$ python -q
>>> import numpy as np
>>> np.set_printoptions(precision=2, suppress=True, linewidth=140)
>>> arr = np.load("data.npy")
>>> arr
array([[-0.57,  0.51,  0.19],
       [-0.6 ,  0.5 ,  0.1 ],
       [ 1.5 ,  0.1 ,  1.2 ]])
>>> def softmax(z):
...     e = np.exp(z - z.max(axis=-1, keepdims=True))
...     return e / e.sum(axis=-1, keepdims=True)
... 
>>> softmax(arr[2])
array([0.5 , 0.12, 0.37])
>>> softmax(arr).sum(axis=1)
array([1., 1., 1.])
>>> att = arr @ arr.T / np.sqrt(3)
>>> softmax(att)[2] @ arr
array([1.21, 0.16, 1.05])
>>> softmax(att + np.triu(np.full(att.shape, -np.inf), 1))
array([[1.  , 0.  , 0.  ],
       [0.5 , 0.5 , 0.  ],
       [0.07, 0.07, 0.86]])
>>> blk = np.stack([arr, -3 * arr, arr[::-1]])
>>> np.linalg.matrix_rank(blk)
array([3, 3, 3])
>>> (blk @ arr.T).shape
(3, 3, 3)
>>> K = np.load("mat.npy")
>>> K
array([[-1,  0],
       [ 0,  1]])
>>> (np.linalg.matrix_power((K != 0) + (K.T != 0) + np.eye(2), 2) > 0).astype(int)
array([[1, 0],
       [0, 1]])
>>> round(np.linalg.det(K), 2)
np.float64(-1.0)
>>> A2 = np.array([[1, 2, 2], [0, 2, 1]])
>>> W2 = np.kron(A2, K)
>>> np.linalg.matrix_rank(W2)
np.int64(4)
>>> round(float(np.linalg.norm(W2, 2)), 2), round(np.linalg.norm(A2, 2) * np.linalg.norm(K, 2), 2)
(3.65, np.float64(3.65))
>>> W2.shape
(4, 6)
>>> t = np.radians(15)
>>> r_ = np.eye(2)
>>> r_[1, 1] = r_[0, 0] = np.cos(t)
>>> r_[1, 0], r_[0, 1] = -np.sin(t), np.sin(t)
>>> r_
array([[ 0.97,  0.26],
       [-0.26,  0.97]])
>>> A2 = K @ r_.T
>>> np.allclose(np.linalg.norm(K, axis=1), np.linalg.norm(A2, axis=1))
True
>>> x = np.array([-1, 3])
>>> y = r_ @ x
>>> y
array([-0.19,  3.16])
>>> np.linalg.solve(r_, 3 * y)
array([-3.,  9.])
>>> np.linalg.solve(r_, y)
array([-1.,  3.])
>>> np.linalg.solve(r_.T, r_[1])
array([0., 1.])
>>> rng = np.random.default_rng(309)
>>> labels = rng.permutation(2)
>>> A2 = K[:, labels] * rng.choice([-1, 1], 2)
>>> A2
array([[ 1,  0],
       [ 0, -1]])
>>> U, _, Vh = np.linalg.svd(K.T @ A2)
>>> np.linalg.lstsq(K, A2)[0]
array([[-1.,  0.],
       [ 0., -1.]])
>>> labels
array([0, 1])
>>> U @ Vh
array([[-1.,  0.],
       [ 0., -1.]])
>>> J = np.array([[1.2, 0.1, 0.1],
...     [-0.4, -0.5, 1.9],
...     [-0.3, -1.3, 1.6],
...     [-0.8, -1.8, 1.7],
...     [-0.2, -0.3, -1.4],
...     [2.4, -0.7, 0.6],
...     [-1.1, 0.0, 1.4],
...     [-0.5, 2.4, 0.3],
...     [-0.8, -1.8, 0.7],
...     [-0.4, -0.8, -0.5],
...     [-0.3, -2.1, -0.1],
...     [0.1, -0.1, -1.0],
...     [0.8, 1.7, -1.0],
...     [-0.9, -0.6, 0.0],
...     [0.5, -1.5, 0.6],
...     [-0.8, 0.7, -0.2],
...     [-1.2, -0.9, -0.7],
...     [-0.9, 0.5, 1.0],
...     [0.1, 0.8, 0.9]])
>>> J[9] *= 20
>>> J
array([[  1.2,   0.1,   0.1],
       [ -0.4,  -0.5,   1.9],
       [ -0.3,  -1.3,   1.6],
       [ -0.8,  -1.8,   1.7],
       [ -0.2,  -0.3,  -1.4],
       [  2.4,  -0.7,   0.6],
       [ -1.1,   0. ,   1.4],
       [ -0.5,   2.4,   0.3],
       [ -0.8,  -1.8,   0.7],
       [ -8. , -16. , -10. ],
       [ -0.3,  -2.1,  -0.1],
       [  0.1,  -0.1,  -1. ],
       [  0.8,   1.7,  -1. ],
       [ -0.9,  -0.6,   0. ],
       [  0.5,  -1.5,   0.6],
       [ -0.8,   0.7,  -0.2],
       [ -1.2,  -0.9,  -0.7],
       [ -0.9,   0.5,   1. ],
       [  0.1,   0.8,   0.9]])
>>> # row 9 dominates
>>> d = np.linalg.norm(J[:, None] - J[None], axis=-1)
>>> d[:5, :5]
array([[0.  , 2.48, 2.54, 3.19, 2.09],
       [2.48, 0.  , 0.86, 1.37, 3.31],
       [2.54, 0.86, 0.  , 0.71, 3.16],
       [3.19, 1.37, 0.71, 0.  , 3.5 ],
       [2.09, 3.31, 3.16, 3.5 , 0.  ]])
>>> (d + 1e9 * np.eye(19)).round(6).argmin(axis=1)
array([ 5,  2,  3,  2, 11,  0, 17, 15, 10, 10,  8,  4, 11, 16, 10, 17, 13,  6, 17])
>>> np.unravel_index(d.round(6).argmax(), d.shape)
(np.int64(7), np.int64(9))
>>> np.linalg.matrix_rank(d ** 2)
np.int64(5)
>>> d[4].round(6).argsort(kind="stable")[:4]
array([ 4, 11, 16, 13])
>>> d.mean(axis=1).argmax()
np.int64(9)
>>> x = np.array([-2, 0, 2])
>>> y = J @ x
>>> np.round(np.linalg.solve(J.T @ J, J.T @ y), 2) + 0
array([-2.,  0.,  2.])
>>> try:
...     np.linalg.solve(J, y)
... except np.linalg.LinAlgError as e:
...     print("failed:", e)
... 
failed: Last 2 dimensions of the array must be square
>>> y = y + 0.1 * rng.normal(size=19)
>>> y
array([-2.26,  4.43,  3.56,  5.  , -2.41, -3.68,  5.1 ,  1.43,  2.95, -3.88,  0.35, -2.14, -3.82,  1.77,  0.25,  1.27,  1.16,  3.94,  1.56])
>>> beta, *_ = np.linalg.lstsq(J, y)
>>> np.round(J.T @ (y - J @ beta), 2) + 0
array([0., 0., 0.])
